>>> import numpy as np
>>> from numpy import linalg as LA
>>> np.set_printoptions(suppress=True, linewidth=120)
>>> def rd(a):
...     return np.round(a, 2) + 0
... 
>>> feats = np.loadtxt("block19.csv", delimiter=",")
>>> feats
array([[0., 0., 0., 0.],
       [0., 3., 0., 0.],
       [0., 0., 2., 0.],
       [0., 0., 0., 0.]])
>>> r = LA.matrix_rank(feats)
>>> r
np.int64(2)
>>> N = LA.svd(feats)[2][r:].T
>>> LA.matrix_rank(feats.T @ feats), LA.matrix_rank(feats @ feats.T)
(np.int64(2), np.int64(2))
>>> [int(LA.matrix_rank(feats[:i])) for i in range(1, len(feats) + 1)]
[0, 1, 2, 2]
>>> np.allclose(feats @ N, 0)
True
>>> N.shape
(4, 2)
>>> [int(LA.matrix_rank(feats[:, :j + 1])) for j in range(4)]
[0, 1, 2, 2]
>>> N @ N.T
array([[1., 0., 0., 0.],
       [0., 0., 0., 0.],
       [0., 0., 0., 0.],
       [0., 0., 0., 1.]])
>>> np.unique(feats.round(6), axis=0).shape
(3, 4)
>>> np.allclose(feats[:-1].T @ LA.lstsq(feats[:-1].T, feats[-1])[0], feats[-1])
True
>>> rd(np.trace(LA.pinv(feats) @ feats))
np.float64(2.0)
>>> try:
...     LA.inv(feats)
... except LA.LinAlgError as e:
...     print(e)
... 
Singular matrix
>>> left, sigma, Vh = LA.svd(feats)
>>> sigma
array([3., 2., 0., 0.])
>>> out = left[:, :2] @ np.diag(sigma[:2]) @ Vh[:2]
>>> rd(LA.norm(feats - out) / LA.norm(feats))
np.float64(0.0)
>>> rng = np.random.default_rng(50537)
>>> lab = rng.permutation(4)
>>> lab
array([1, 0, 3, 2])
>>> out = feats[lab][:, lab]
>>> np.trace(out)
np.float64(5.0)
>>> A = np.load("data.npy")
>>> A
array([[ 2.43, -0.08,  2.84, -0.27],
       [-1.73,  1.01, -2.12,  0.17],
       [ 2.44,  1.45,  2.02, -0.39],
       [ 0.36, -0.32,  0.99,  0.03],
       [-2.27, -0.19, -3.23,  0.23],
       [-3.48,  2.3 , -6.01,  0.17],
       [-2.64,  1.42, -4.01,  0.14],
       [-0.88,  3.27, -2.54, -0.24],
       [ 2.97, -1.43,  4.17, -0.16],
       [-3.12,  1.72, -5.06,  0.14],
       [-2.9 ,  2.68, -5.09,  0.04]])
>>> u, v = A[2], A[4]
>>> rd(u @ u)
np.float64(12.29)
>>> pr = (u @ v) / (u @ u) * u
>>> rd(pr)
array([-2.47, -1.47, -2.04,  0.39])
>>> LA.matrix_rank(np.outer(u, v))
np.int64(1)
>>> P = A @ LA.solve(A.T @ A, A.T)
>>> rd(P @ A[:, 1])
array([-0.08,  1.01,  1.45, -0.32, -0.19,  2.3 ,  1.42,  3.27, -1.43,  1.72,  2.68])
>>> rd(np.diag(P))
array([0.2 , 0.67, 0.55, 0.15, 0.33, 0.61, 0.11, 0.6 , 0.34, 0.21, 0.23])
>>> rd(P)
array([[ 0.2 , -0.21,  0.26, -0.08, -0.04, -0.04, -0.09,  0.08,  0.14, -0.04, -0.02],
       [-0.21,  0.67, -0.01,  0.28, -0.2 ,  0.2 ,  0.06, -0.02,  0.  , -0.11,  0.03],
       [ 0.26, -0.01,  0.55, -0.04, -0.14,  0.2 , -0.09,  0.18,  0.26, -0.05,  0.06],
       [-0.08,  0.28, -0.04,  0.15, -0.15, -0.05, -0.01, -0.02,  0.  , -0.12, -0.05],
       [-0.04, -0.2 , -0.14, -0.15,  0.33,  0.21,  0.06, -0.23,  0.  ,  0.18,  0.04],
       [-0.04,  0.2 ,  0.2 , -0.05,  0.21,  0.61,  0.1 , -0.11,  0.13,  0.19,  0.19],
       [-0.09,  0.06, -0.09, -0.01,  0.06,  0.1 ,  0.11,  0.1 , -0.15,  0.13,  0.13],
       [ 0.08, -0.02,  0.18, -0.02, -0.23, -0.11,  0.1 ,  0.6 , -0.24,  0.08,  0.25],
       [ 0.14,  0.  ,  0.26,  0.  ,  0.  ,  0.13, -0.15, -0.24,  0.34, -0.13, -0.15],
       [-0.04, -0.11, -0.05, -0.12,  0.18,  0.19,  0.13,  0.08, -0.13,  0.21,  0.17],
       [-0.02,  0.03,  0.06, -0.05,  0.04,  0.19,  0.13,  0.25, -0.15,  0.17,  0.23]])
